% python3 -q
>>> import numpy as np
>>> np.set_printoptions(suppress=True, linewidth=200)
>>> arr = np.load("case18.npy")
>>> arr.round(2) + 0
array([[ 0.  , -0.01, -0.01,  0.  ,  0.02, -0.03,  0.02,  0.02, -0.02, -0.03,  0.02],
       [-0.01,  0.04,  0.04, -0.01, -0.06,  0.09, -0.06, -0.06,  0.06,  0.09, -0.06],
       [-0.01,  0.04,  0.04, -0.01, -0.06,  0.09, -0.06, -0.06,  0.06,  0.09, -0.06],
       [ 0.  , -0.01, -0.01,  0.  ,  0.02, -0.03,  0.02,  0.02, -0.02, -0.03,  0.02],
       [ 0.02, -0.06, -0.06,  0.02,  0.1 , -0.14,  0.1 ,  0.1 , -0.1 , -0.14,  0.1 ],
       [-0.03,  0.09,  0.09, -0.03, -0.14,  0.2 , -0.14, -0.14,  0.14,  0.2 , -0.14],
       [ 0.02, -0.06, -0.06,  0.02,  0.1 , -0.14,  0.1 ,  0.1 , -0.1 , -0.14,  0.1 ],
       [ 0.02, -0.06, -0.06,  0.02,  0.1 , -0.14,  0.1 ,  0.1 , -0.1 , -0.14,  0.1 ],
       [-0.02,  0.06,  0.06, -0.02, -0.1 ,  0.14, -0.1 , -0.1 ,  0.1 ,  0.14, -0.1 ],
       [-0.03,  0.09,  0.09, -0.03, -0.14,  0.2 , -0.14, -0.14,  0.14,  0.2 , -0.14],
       [ 0.02, -0.06, -0.06,  0.02,  0.1 , -0.14,  0.1 ,  0.1 , -0.1 , -0.14,  0.1 ]])
>>> Uu, s, VT = np.linalg.svd(arr)
>>> s.round(2) + 0
array([1., 0., 0., 0., 0., 0., 0., 0., 0., 0., 0.])
>>> Y = Uu[:, :1] @ np.diag(s[:1]) @ VT[:1]
>>> np.round(np.linalg.norm(arr - Y, 2), 2), round(s[1], 2)
(np.float64(0.0), np.float64(0.0))
>>> round(np.abs(arr - Y).max(), 2)
np.float64(0.0)
>>> round(np.linalg.norm(arr - Y) / np.linalg.norm(arr), 2)
np.float64(0.0)
>>> np.linalg.matrix_rank(Y)
np.int64(1)
>>> rng = np.random.default_rng(235)
>>> Y = arr + rng.integers(-2, 3, (11, 1)) @ rng.integers(-2, 3, (1, 11))
>>> Y.round(2)
array([[-1.  ,  0.99,  1.99, -1.  , -0.98, -1.03,  1.02, -1.98,  0.98, -2.03,  1.02],
       [-0.01,  0.04,  0.04, -0.01, -0.06,  0.09, -0.06, -0.06,  0.06,  0.09, -0.06],
       [-2.01,  2.04,  4.04, -2.01, -2.06, -1.91,  1.94, -4.06,  2.06, -3.91,  1.94],
       [ 2.  , -2.01, -4.01,  2.  ,  2.02,  1.97, -1.98,  4.02, -2.02,  3.97, -1.98],
       [ 1.02, -1.06, -2.06,  1.02,  1.1 ,  0.86, -0.9 ,  2.1 , -1.1 ,  1.86, -0.9 ],
       [ 1.97, -1.91, -3.91,  1.97,  1.86,  2.2 , -2.14,  3.86, -1.86,  4.2 , -2.14],
       [-0.98,  0.94,  1.94, -0.98, -0.9 , -1.14,  1.1 , -1.9 ,  0.9 , -2.14,  1.1 ],
       [ 2.02, -2.06, -4.06,  2.02,  2.1 ,  1.86, -1.9 ,  4.1 , -2.1 ,  3.86, -1.9 ],
       [-0.02,  0.06,  0.06, -0.02, -0.1 ,  0.14, -0.1 , -0.1 ,  0.1 ,  0.14, -0.1 ],
       [-2.03,  2.09,  4.09, -2.03, -2.14, -1.8 ,  1.86, -4.14,  2.14, -3.8 ,  1.86],
       [ 1.02, -1.06, -2.06,  1.02,  1.1 ,  0.86, -0.9 ,  2.1 , -1.1 ,  1.86, -0.9 ]])
>>> np.round(Y - arr, 2)
array([[-1.,  1.,  2., -1., -1., -1.,  1., -2.,  1., -2.,  1.],
       [ 0.,  0.,  0.,  0.,  0.,  0.,  0.,  0.,  0.,  0.,  0.],
       [-2.,  2.,  4., -2., -2., -2.,  2., -4.,  2., -4.,  2.],
       [ 2., -2., -4.,  2.,  2.,  2., -2.,  4., -2.,  4., -2.],
       [ 1., -1., -2.,  1.,  1.,  1., -1.,  2., -1.,  2., -1.],
       [ 2., -2., -4.,  2.,  2.,  2., -2.,  4., -2.,  4., -2.],
       [-1.,  1.,  2., -1., -1., -1.,  1., -2.,  1., -2.,  1.],
       [ 2., -2., -4.,  2.,  2.,  2., -2.,  4., -2.,  4., -2.],
       [ 0.,  0.,  0.,  0.,  0.,  0.,  0.,  0.,  0.,  0.,  0.],
       [-2.,  2.,  4., -2., -2., -2.,  2., -4.,  2., -4.,  2.],
       [ 1., -1., -2.,  1.,  1.,  1., -1.,  2., -1.,  2., -1.]])
>>> np.linalg.matrix_rank(Y - arr, tol=1e-8)
np.int64(1)
>>> np.abs(Y - arr).sum(axis=1)
array([14.,  0., 28., 28., 14., 28., 14., 28.,  0., 28., 14.])
